$ python3 -q
>>> import numpy as np
>>> np.set_printoptions(precision=3, suppress=True, linewidth=200)
>>> K = np.loadtxt("run19.csv", delimiter=",")
>>> print(K)
[[-2.579  0.838 -2.04   1.309 -1.666]
 [ 0.322 -2.134  0.723  3.287  0.126]
 [-0.967 -0.179 -1.604  0.196  3.525]
 [ 1.289 -2.393 -2.583 -1.078 -0.883]
 [-2.579 -2.233  1.44  -1.511 -0.082]]
>>> W = np.array([[3, 2, 3, 0, 2, 2],
...     [1, 0, 1, 1, 1, 3],
...     [2, 0, 0, 3, 2, 2],
...     [1, 3, 3, 2, 3, 2],
...     [2, 2, 2, 1, 2, 2]])
>>> beta = np.array([1, -1, 1, -2, 2, -1])
>>> H = np.maximum(K @ W + beta, 0)
>>> print((H > 0).astype(int))
[[0 0 0 0 0 0]
 [1 1 1 1 1 1]
 [1 1 1 0 1 1]
 [0 0 0 0 0 0]
 [0 0 0 0 0 0]]
>>> print(np.linalg.matrix_rank(H))
2
>>> print(H)
[[ 0.     0.     0.     0.     0.     0.   ]
 [ 4.819  9.758  9.947  4.736 12.071  1.517]
 [ 1.957  4.703  5.556  0.     4.316  0.761]
 [ 0.     0.     0.     0.     0.     0.   ]
 [ 0.     0.     0.     0.     0.     0.   ]]
>>> Z = np.array([[0, 2, -1],
...     [0, 1, 0],
...     [0, 1, -1],
...     [1, -2, -2],
...     [-2, 1, 2],
...     [0, 1, 1]])
>>> print(W @ Z)
[[-4 15  0]
 [-1  5  1]
 [-1  2 -2]
 [-4  9  0]
 [-3 10  0]]
>>> print(H @ Z)
[[  0.      0.      0.   ]
 [-19.406  33.458   1.42 ]
 [ -8.632  19.25    1.879]
 [  0.      0.      0.   ]
 [  0.      0.      0.   ]]
>>> rng = np.random.default_rng(950722)
>>> labels = rng.permutation(5)
>>> print(labels)
[0 1 4 3 2]
>>> M2 = K[labels][:, labels]
>>> print(np.diag(M2))
[-2.579 -2.134 -0.082 -1.078 -1.604]
>>> print(M2)
[[-2.579  0.838 -1.666  1.309 -2.04 ]
 [ 0.322 -2.134  0.126  3.287  0.723]
 [-2.579 -2.233 -0.082 -1.511  1.44 ]
 [ 1.289 -2.393 -0.883 -1.078 -2.583]
 [-0.967 -0.179  3.525  0.196 -1.604]]
